$ python -q
>>> import numpy as np
>>> import numpy.linalg as la
>>> np.set_printoptions(precision=3, suppress=True, linewidth=140, sign=" ")
>>> M = np.load("case13.npy")
>>> M
array([[ 0,  0,  0,  0,  2],
       [ 0,  1,  0,  0,  0],
       [ 1,  0,  0,  0,  0],
       [ 0,  0,  0,  0,  0],
       [ 0,  0,  2,  0,  0]])
>>> rk = la.matrix_rank(M)
>>> rk
np.int64(4)
>>> ns = la.svd(M)[2][rk:].T
>>> [int(la.matrix_rank(M[:, :j + 1])) for j in range(5)]
[1, 2, 3, 3, 4]
>>> [int(la.matrix_rank(np.delete(M, i, axis=0))) for i in range(5)]
[3, 3, 3, 4, 3]
>>> ns @ ns.T
array([[ 0.,  0.,  0.,  0.,  0.],
       [ 0.,  0.,  0.,  0.,  0.],
       [ 0.,  0.,  0.,  0.,  0.],
       [ 0.,  0.,  0.,  1.,  0.],
       [ 0.,  0.,  0.,  0.,  0.]])
>>> U, sv, vt = la.svd(M)
>>> sv
array([ 2.,  2.,  1.,  1.,  0.])
>>> Y = U[:, :4] @ np.diag(sv[:4]) @ vt[:4]
>>> np.abs(M - Y).max()
np.float64(0.0)
>>> round(float(la.norm(M - Y) / la.norm(M)), 3)
0.0
>>> Y
array([[ 0.,  0.,  0.,  0.,  2.],
       [ 0.,  1.,  0.,  0.,  0.],
       [ 1.,  0.,  0.,  0.,  0.],
       [ 0.,  0.,  0.,  0.,  0.],
       [ 0.,  0.,  2.,  0.,  0.]])
>>> rk = la.matrix_rank(Y)
>>> rk
np.int64(4)
>>> ns = la.svd(Y)[2][rk:].T
>>> ns @ ns.T
array([[ 0.,  0.,  0.,  0.,  0.],
       [ 0.,  0.,  0.,  0.,  0.],
       [ 0.,  0.,  0.,  0.,  0.],
       [ 0.,  0.,  0.,  1.,  0.],
       [ 0.,  0.,  0.,  0.,  0.]])
>>> ns[:, 0] / ns[np.abs(ns[:, 0]).round(6).argmax(), 0]
array([ 0.,  0.,  0.,  1.,  0.])
>>> np.allclose(Y @ ns, 0)
True
>>> [int(la.matrix_rank(Y[:, :j + 1])) for j in range(5)]
[1, 2, 3, 3, 4]
